$ python3 -q
>>> import numpy as np
>>> np.set_printoptions(suppress=True, linewidth=100)
>>> m1 = np.loadtxt("a.csv", delimiter=",")
>>> m1.round(2)
array([[-0.46, -0.16,  0.11,  0.58, -0.64, -0.08],
       [ 0.78, -0.05,  0.11,  0.2 , -0.39,  0.42],
       [ 0.07, -0.38, -0.92,  0.03, -0.09, -0.02],
       [ 0.26,  0.33, -0.07, -0.3 , -0.46, -0.72],
       [ 0.  ,  0.8 , -0.33,  0.47,  0.15,  0.11],
       [-0.33,  0.29, -0.13, -0.56, -0.43,  0.54]])
>>> m1[:, 6]
Traceback (most recent call last):
  File "<python-input-4>", line 1, in <module>
    m1[:, 6]
    ~~^^^^^^
IndexError: index 6 is out of bounds for axis 1 with size 6
>>> np.round(m1.sum(axis=1), 2)
array([-0.65,  1.07, -1.31, -0.96,  1.19, -0.62])
>>> np.unravel_index(np.abs(m1).argmax(), m1.shape)
(np.int64(2), np.int64(2))
>>> m1[6]
Traceback (most recent call last):
  File "<python-input-7>", line 1, in <module>
    m1[6]
    ~~^^^
IndexError: index 6 is out of bounds for axis 0 with size 6
>>> x0 = np.array([1, 2, 1, 1, -3, 3])
>>> y = m1 @ x0
>>> y.round(2)
array([ 1.62,  3.44, -1.36, -0.23,  1.6 ,  2.47])
>>> np.round(np.linalg.solve(m1, m1[:, 3]), 2) + 0
array([0., 0., 0., 1., 0., 0.])
>>> np.round(np.linalg.solve(m1, y + m1[:, 4]), 2)
array([ 1.,  2.,  1.,  1., -2.,  3.])
>>> B = np.array([[0, 4], [-7, 6], [6, -5], [-9, 9], [-7, 2], [-3, 0]])
>>> np.round(np.einsum("ik,kj->ji", m1, B), 2)
array([[  1.34,   0.74,  -2.47,   5.37, -13.15,   3.7 ],
       [  0.56,   3.27,   2.68,  -0.27,  10.95,  -4.88]])
>>> np.vstack([m1, B.T]).shape
(8, 6)
>>> mat = np.load("run11.npy")
>>> mat
array([[ 0.34,  0.49,  0.36,  0.42, -0.25,  1.03],
       [-1.06, -0.85, -3.08,  1.1 , -2.91, -1.63],
       [-0.78, -1.05, -1.04, -0.7 ,  0.17, -2.19]])
>>> round(np.linalg.norm(mat, 2) / np.linalg.norm(mat), 2)
np.float64(0.9)
>>> np.argsort(-np.linalg.norm(mat, axis=0).round(6), kind="stable")[:3]
array([2, 4, 5])
>>> np.linalg.cond(mat) > 100
np.True_
>>> np.linalg.matrix_rank(mat, rtol=0.1)
np.int64(2)
>>> [round(float(x), 2) for x in np.linalg.svd(mat, compute_uv=False)[:3]]
[5.2, 2.56, 0.0]
>>> O, R = np.linalg.qr(m1)
>>> R.round(2) + 0
array([[1., 0., 0., 0., 0., 0.],
       [0., 1., 0., 0., 0., 0.],
       [0., 0., 1., 0., 0., 0.],
       [0., 0., 0., 1., 0., 0.],
       [0., 0., 0., 0., 1., 0.],
       [0., 0., 0., 0., 0., 1.]])
>>> np.allclose(R.T @ R, m1.T @ m1)
True
>>> Uu, sv, VT = np.linalg.svd(mat)
>>> V = VT[:(sv > 1e-8).sum()]
>>> rng = np.random.default_rng(968)
>>> x0 = mat[0] + 2 * mat[2] + rng.integers(2) * np.eye(6)[1]
>>> x0.round(2)
array([-1.22, -1.61, -1.72, -0.98,  0.09, -3.35])
>>> np.allclose(V.T @ V @ x0, x0)
True
>>> np.round(np.diag(V.T @ V), 2)
array([0.08, 0.14, 0.4 , 0.23, 0.55, 0.6 ])
>>> round(np.linalg.norm(x0 - V.T @ V @ x0), 2)
np.float64(0.0)
>>> W1 = np.array([[2, 0, 0, 1],
...     [2, 2, 2, 0],
...     [1, 2, 2, 2],
...     [0, 1, 0, 2],
...     [0, 1, 1, 0],
...     [0, 0, 0, 1]])
>>> coef = np.array([2, -3, -1, 3])
>>> H = np.maximum(mat @ W1 + coef, 0)
>>> np.round((H > 0).mean(axis=0), 2)
array([0.33, 0.  , 0.33, 0.33])
>>> basis = np.array([[4, 4], [4, 2], [0, 0], [2, 1]])
>>> np.round(H @ basis, 2)
array([[27.94, 22.01],
       [ 0.  ,  0.  ],
       [ 0.  ,  0.  ]])
>>> round(float(np.trace(np.linalg.pinv(mat) @ mat)), 2)
2.0
>>> np.allclose(mat[:-1].T @ np.linalg.lstsq(mat[:-1].T, mat[-1])[0], mat[-1])
True
>>> np.round(mat @ np.linalg.pinv(mat) @ mat, 2)
array([[ 0.34,  0.49,  0.36,  0.42, -0.25,  1.03],
       [-1.06, -0.85, -3.08,  1.1 , -2.91, -1.63],
       [-0.78, -1.05, -1.04, -0.7 ,  0.17, -2.19]])
>>> np.abs(np.diag(np.linalg.qr(mat)[1])) > 1e-9
array([ True,  True, False])
>>> J = np.loadtxt("arr.csv", delimiter=",")
>>> J
array([[ 1.,  0.,  0.,  0.],
       [ 1.,  1.,  0.,  0.],
       [-1.,  3.,  1.,  0.],
       [-2.,  1.,  3.,  1.]])
>>> hat = np.triu(np.array([[-1, 2, -2, 2], [2, 1, 3, 2], [2, 1, 2, -3], [-1, -1, 0, -3]]), 1) + np.eye(4)
>>> B = hat @ J @ np.linalg.inv(hat)
>>> B
array([[   1.,   -4.,   18.,   62.],
       [  -6.,   24.,  -75., -259.],
       [   5.,  -10.,   32.,  103.],
       [  -2.,    5.,  -16.,  -53.]])
>>> np.round(np.poly(B), 2)
array([ 1., -4.,  6., -4.,  1.])
>>> np.round(np.linalg.det(B), 2)
np.float64(1.0)
>>> w, V = np.linalg.eig(J)
>>> np.round(np.sort(np.linalg.eigvals(J.T)), 2)
array([1., 1., 1., 1.])
>>> np.prod(w)
np.float64(1.0)
>>> np.kron(np.eye(2, dtype=int), J)
array([[ 1.,  0.,  0.,  0.,  0.,  0.,  0.,  0.],
       [ 1.,  1.,  0.,  0.,  0.,  0.,  0.,  0.],
       [-1.,  3.,  1.,  0., -0.,  0.,  0.,  0.],
       [-2.,  1.,  3.,  1., -0.,  0.,  0.,  0.],
       [ 0.,  0.,  0.,  0.,  1.,  0.,  0.,  0.],
       [ 0.,  0.,  0.,  0.,  1.,  1.,  0.,  0.],
       [-0.,  0.,  0.,  0., -1.,  3.,  1.,  0.],
       [-0.,  0.,  0.,  0., -2.,  1.,  3.,  1.]])
>>> np.einsum("ii->", J)
np.float64(4.0)
>>> np.poly(J)
array([ 1., -4.,  6., -4.,  1.])
>>> np.round(np.linalg.eigvals(J).sum().real, 2)
np.float64(4.0)
>>> np.round(np.linalg.eigvals(J), 2)
array([1., 1., 1., 1.])
>>> round(float(np.linalg.det(J.T)), 2)
1.0
>>> np.einsum("ij,ji->", J, J)
np.float64(4.0)
>>> data = np.load("w.npy")
>>> data
array([[10, 10,  5, 13,  7,  4,  4],
       [ 5,  8,  4,  9,  5,  2,  0],
       [ 5,  4,  3,  5,  2,  2,  2],
       [ 5,  8,  4,  9,  5,  2,  0],
       [ 5,  3,  2,  2,  2,  2,  0],
       [ 3,  4,  4,  5,  0,  2,  0],
       [ 5,  6,  2,  8,  8,  4,  1],
       [ 5,  8,  4,  9,  5,  2,  0],
       [10, 11,  6, 16,  7,  4,  6],
       [ 5,  9,  5, 12,  5,  2,  2],
       [ 5,  8,  4,  9,  5,  2,  0],
       [17, 16, 13, 18, 10, 13,  9],
       [ 6,  6,  6,  9,  3,  6,  1],
       [ 5,  3,  2,  2,  2,  2,  0],
       [ 3, 10,  5, 10,  8,  3,  6],
       [ 5,  3,  2,  7,  2,  2,  6]])
>>> basis = data[[13, 3]].astype(float)
>>> for _ in range(3):
...     z = np.linalg.norm(data[:, None] - basis, axis=-1).argmin(axis=1)
...     basis = np.array([data[z == j].mean(axis=0) for j in range(2)])
... 
>>> z
array([1, 1, 0, 1, 0, 0, 1, 1, 1, 1, 1, 1, 1, 0, 1, 0])
>>> basis.round(2)
array([[ 4.6 ,  3.4 ,  2.6 ,  4.2 ,  1.6 ,  2.  ,  1.6 ],
       [ 6.91,  9.09,  5.27, 11.09,  6.18,  4.  ,  2.64]])
>>> np.round(basis[1] - basis[0], 2)
array([2.31, 5.69, 2.67, 6.89, 4.58, 2.  , 1.04])
>>> np.bincount(z)
array([ 5, 11])
>>> F = np.load("dump.npy")
>>> F
array([[ 3., -2., -2.,  1., -3.],
       [-2., -1., -1., -3., -1.],
       [ 2., -3., -3.,  3.,  2.],
       [ 2., -3., -2.,  2.,  1.],
       [ 0.,  0.,  0.,  0.,  0.]])
>>> rk = np.linalg.matrix_rank(F)
>>> rk
np.int64(4)
>>> N = np.linalg.svd(F)[2][rk:].T
>>> np.round(F @ N, 2) + 0
array([[0.],
       [0.],
       [0.],
       [0.],
       [0.]])
>>> np.linalg.matrix_rank(F.T @ F), np.linalg.matrix_rank(F @ F.T)
(np.int64(4), np.int64(4))
>>> N.shape
(5, 1)
>>> [int(np.linalg.matrix_rank(np.delete(F, i, axis=0))) for i in range(5)]
[3, 3, 3, 3, 4]
>>> Uu, sv, VT = np.linalg.svd(F)
>>> np.argmax(sv[:-1] / (sv[1:] + 1e-6)) + 1
np.int64(4)
>>> sv.round(2)
array([8.33, 4.31, 3.41, 0.61, 0.  ])
>>> B = Uu[:, :4] @ np.diag(sv[:4]) @ VT[:4]
>>> np.round(np.linalg.norm(F - B) / np.linalg.norm(F), 2)
np.float64(0.0)
>>> np.linalg.matrix_rank(B)
np.int64(4)
>>> round(float(np.linalg.norm(F - B, 2)), 2), sv[4]
(0.0, np.float64(0.0))
>>> np.round(np.abs(F - B).max(), 2)
np.float64(0.0)
>>> np.allclose(F[:-1].T @ np.linalg.lstsq(F[:-1].T, F[-1])[0], F[-1])
True
>>> np.linalg.lstsq(F[:-1].T, F[-1])[2]
np.int32(4)
>>> np.round(F @ np.linalg.pinv(F) @ F, 2)
array([[ 3., -2., -2.,  1., -3.],
       [-2., -1., -1., -3., -1.],
       [ 2., -3., -3.,  3.,  2.],
       [ 2., -3., -2.,  2.,  1.],
       [ 0.,  0.,  0.,  0.,  0.]])
>>> round(np.trace(np.linalg.pinv(F) @ F), 2)
np.float64(4.0)
